In [1]: import numpy as np

In [2]: np.set_printoptions(precision=2, suppress=True, linewidth=100)

In [3]: def rd(a):
   ...:     return np.round(a, 2) + 0
   ...: 

In [4]: M = np.load("m.npy")

In [5]: M
Out[5]: 
array([[ 0,  6,  0,  0],
       [ 6,  0,  0,  0],
       [ 0,  4,  0, -6],
       [ 4,  0, -6,  0]])

In [6]: M2 = np.linalg.inv(M)

In [7]: rd(np.linalg.det(M) * M2)
Out[7]: 
array([[   0.,  216.,    0.,    0.],
       [ 216.,    0.,    0.,    0.],
       [   0.,  144.,    0., -216.],
       [ 144.,    0., -216.,    0.]])

In [8]: rd(np.linalg.inv(M2))
Out[8]: 
array([[ 0.,  6.,  0.,  0.],
       [ 6.,  0.,  0.,  0.],
       [ 0.,  4.,  0., -6.],
       [ 4.,  0., -6.,  0.]])

In [9]: rd(M2)
Out[9]: 
array([[ 0.  ,  0.17,  0.  ,  0.  ],
       [ 0.17,  0.  ,  0.  ,  0.  ],
       [ 0.  ,  0.11,  0.  , -0.17],
       [ 0.11,  0.  , -0.17,  0.  ]])

In [10]: rd(np.linalg.slogdet(M)[0])
Out[10]: np.float64(1.0)

In [11]: (M - M.T) / 2
Out[11]: 
array([[ 0.,  0.,  0., -2.],
       [ 0.,  0., -2.,  0.],
       [ 0.,  2.,  0.,  0.],
       [ 2.,  0.,  0.,  0.]])

In [12]: rd(np.abs(np.linalg.eigvals(M)).max())
Out[12]: np.float64(6.0)

In [13]: rd(np.sort(np.abs(np.linalg.eigvals(M))))
Out[13]: array([6., 6., 6., 6.])

In [14]: M @ M
Out[14]: 
array([[36,  0,  0,  0],
       [ 0, 36,  0,  0],
       [ 0,  0, 36,  0],
       [ 0,  0,  0, 36]])

In [15]: M.inv()
AttributeError: 'numpy.ndarray' object has no attribute 'inv'


In [16]: np.allclose(M, M.T)
Out[16]: False

In [17]: rd(np.linalg.det(M))
Out[17]: np.float64(1296.0)

In [18]: (M + M.T) / 2
Out[18]: 
array([[ 0.,  6.,  0.,  2.],
       [ 6.,  0.,  2.,  0.],
       [ 0.,  2.,  0., -6.],
       [ 2.,  0., -6.,  0.]])

In [19]: np.allclose(M @ M.T, M.T @ M)
Out[19]: False

In [20]: feats = np.loadtxt("data.csv", delimiter=",")

In [21]: feats
Out[21]: 
array([[21., 12., 11.,  0.],
       [25., 18.,  9.,  0.],
       [13.,  3., 12.,  0.],
       [16.,  3., 15.,  0.],
       [26., 18., 10.,  0.],
       [25., 15., 12.,  0.],
       [30., 18., 14.,  0.],
       [22., 12., 12.,  0.],
       [28., 12., 18.,  0.],
       [18., 12.,  8.,  0.],
       [31., 18., 15.,  0.],
       [26.,  9., 19.,  0.],
       [19.,  3., 18.,  0.],
       [ 5.,  3.,  4.,  0.],
       [14., 12.,  4.,  0.],
       [20.,  9., 13.,  0.],
       [27.,  9., 20.,  0.],
       [19.,  9., 12.,  0.],
       [ 8.,  6.,  4.,  0.],
       [23.,  6., 19.,  0.],
       [12.,  6.,  8.,  0.],
       [34., 15., 21.,  0.],
       [27., 18., 11.,  0.],
       [24.,  9., 17.,  0.],
       [22., 18.,  6.,  0.],
       [22.,  9., 15.,  0.],
       [29., 18., 13.,  0.],
       [13., 12.,  3.,  0.],
       [24.,  9., 17.,  0.],
       [14.,  3., 13.,  0.],
       [25., 12., 15.,  0.],
       [18., 18.,  2.,  0.],
       [27., 15., 14.,  0.],
       [18.,  9., 11.,  0.],
       [20.,  3., 19.,  0.],
       [28., 18., 12.,  0.],
       [24., 15., 11.,  0.],
       [14.,  3., 13.,  0.],
       [17., 12.,  7.,  0.],
       [29., 12., 19.,  0.],
       [19.,  3., 18.,  0.],
       [24.,  9., 17.,  0.],
       [23.,  9., 16.,  0.]])

In [22]: rank = np.linalg.matrix_rank(feats)

In [23]: rank
Out[23]: np.int64(3)

In [24]: ns = np.linalg.svd(feats)[2][rank:].T

In [25]: np.allclose(feats @ ns, 0)
Out[25]: True

In [26]: [int(np.linalg.matrix_rank(feats[:, :j + 1])) for j in range(4)]
Out[26]: [1, 2, 3, 3]

In [27]: ns[:, 0] / ns[np.abs(ns[:, 0]).round(6).argmax(), 0]
Out[27]: array([0., 0., 0., 1.])
